$ python -q
>>> import numpy as np
>>> np.set_printoptions(precision=3, suppress=True, linewidth=120, sign=" ")
>>> E = np.load("mat.npy")
>>> E
array([[-2.9,  3. ,  2. ],
       [-3. ,  3.1,  0. ],
       [-3. ,  3. ,  2.1]])
>>> U, sv, Vh = np.linalg.svd(E)
>>> np.argmax(sv[:-1] / (sv[1:] + 1e-6)) + 1
np.int64(2)
>>> A2 = U[:, :2] @ np.diag(sv[:2]) @ Vh[:2]
>>> round(float(np.linalg.norm(E - A2, 2)), 3), round(float(sv[2]), 3)
(0.05, 0.05)
>>> rng = np.random.default_rng(59)
>>> A2 = E + rng.integers(-2, 3, (3, 2)) @ rng.integers(-2, 3, (2, 3))
>>> A2
array([[-0.9,  2. ,  1. ],
       [-5. , -1.9, -5. ],
       [ 3. ,  6. ,  5.1]])
>>> A2 - E
array([[ 2., -1., -1.],
       [-2., -5., -5.],
       [ 6.,  3.,  3.]])
>>> np.round(np.linalg.svd(A2 - E, compute_uv=False), 3) + 0
array([ 9.798,  4.243,  0.   ])
>>> np.abs(A2 - E).sum(axis=1)
array([  4.,  12.,  12.])
>>> X = np.array([[-0.95, -2.0, 0.0, 0.0, -1.0],
...     [-2.0, 2.05, 1.0, -2.0, -2.0],
...     [-2.0, 2.0, -0.95, -1.0, -2.0],
...     [-2.0, 1.0, 0.0, -1.95, 2.0],
...     [-1.0, -2.0, 0.0, 0.0, -0.95]])
>>> U, sv, Vh = np.linalg.svd(X)
>>> np.argmax(sv[:-1] / (sv[1:] + 1e-6)) + 1
np.int64(4)
>>> A2 = U[:, :4] @ np.diag(sv[:4]) @ Vh[:4]
>>> np.linalg.matrix_rank(X, rtol=0.05)
np.int64(4)
>>> x0 = np.array([-1, 2, 3, 3, 1])
>>> np.sign((X @ x0).round(6))
array([-1.,  1., -1.,  1., -1.])
>>> np.einsum("ij,j->i", X, x0)
array([-4.05,  1.1 , -1.85,  0.15, -3.95])
>>> X @ np.ones(5)
array([-3.95, -2.95, -3.95, -0.95, -3.95])
>>> X * x0
array([[ 0.95, -4.  ,  0.  ,  0.  , -1.  ],
       [ 2.  ,  4.1 ,  3.  , -6.  , -2.  ],
       [ 2.  ,  4.  , -2.85, -3.  , -2.  ],
       [ 2.  ,  2.  ,  0.  , -5.85,  2.  ],
       [ 1.  , -4.  ,  0.  ,  0.  , -0.95]])
>>> (X * x0).sum(axis=1)
array([-4.05,  1.1 , -1.85,  0.15, -3.95])
>>> X @ (2 * x0)
array([-8.1,  2.2, -3.7,  0.3, -7.9])
>>> Q, V = np.linalg.qr(X[:, :3])[0], np.linalg.qr(X[:, 3:])[0]
>>> sv = np.linalg.svd(Q.T @ V, compute_uv=False)
>>> (sv > 0.9).sum()
np.int64(1)
>>> np.degrees(np.arccos(sv.clip(0, 1)))
array([  0.547,  79.043])
>>> f = np.array([-2, 5, 2])
>>> np.array([np.convolve(row, f, "same") for row in X])
array([[ -0.75, -11.9 ,  -4.  ,   2.  ,  -5.  ],
       [-14.1 ,   4.25,  13.1 ,  -4.  , -14.  ],
       [-14.  ,   7.9 ,   1.25,  -2.9 , -12.  ],
       [-12.  ,   1.  ,   5.9 , -13.75,   6.1 ],
       [ -1.  , -12.  ,  -4.  ,   1.9 ,  -4.75]])
>>> np.polyval(f, X[1])
array([-16.   ,   3.845,   5.   , -16.   , -16.   ])
>>> np.convolve(X[1], f)
array([  4.  , -14.1 ,   4.25,  13.1 ,  -4.  , -14.  ,  -4.  ])
>>> np.correlate(X[1], X[4], "full")
array([ 1.9  , -1.947, -0.95 ,  5.9  , -0.2  , -4.05 ,  3.   ,  6.   ,  2.   ])
>>> np.cross(X[1, :3], X[4, :3])
array([ 2.  , -1.  ,  6.05])
>>> A2 = X / np.linalg.norm(X, axis=1, keepdims=True)
>>> cov = A2 @ A2.T
>>> (cov - 2 * np.eye(5)).round(6).argmax(axis=1)
array([ 4,  2,  1,  1,  0])
>>> np.linalg.norm(A2, axis=1)
array([ 1.,  1.,  1.,  1.,  1.])
>>> A = np.load("data.npy")
>>> A
array([[  7,   7,   5,   0,  -2,   3],
       [  7,   7,   5,   0,  -2,   3],
       [-14, -14, -10,   0,   4,  -6],
       [-14, -14, -10,   0,   4,  -6],
       [ 21,  21,  15,   0,  -6,   9],
       [ 21,  21,  15,   0,  -6,   9],
       [-14, -14, -10,   0,   4,  -6],
       [-14, -14, -10,   0,   4,  -6]])
>>> # looks like rank 1
>>> np.linalg.matrix_rank(A, rtol=0.1)
np.int64(1)
>>> np.argsort(-np.linalg.norm(A, axis=0).round(6), kind="stable")[:3]
array([ 0,  1,  2])
>>> np.round(np.linalg.norm(A, 2) / np.linalg.norm(A), 3)
np.float64(1.0)
>>> [round(float(x), 3) for x in np.linalg.svd(A, compute_uv=False)[:3]]
[69.971, 0.0, 0.0]
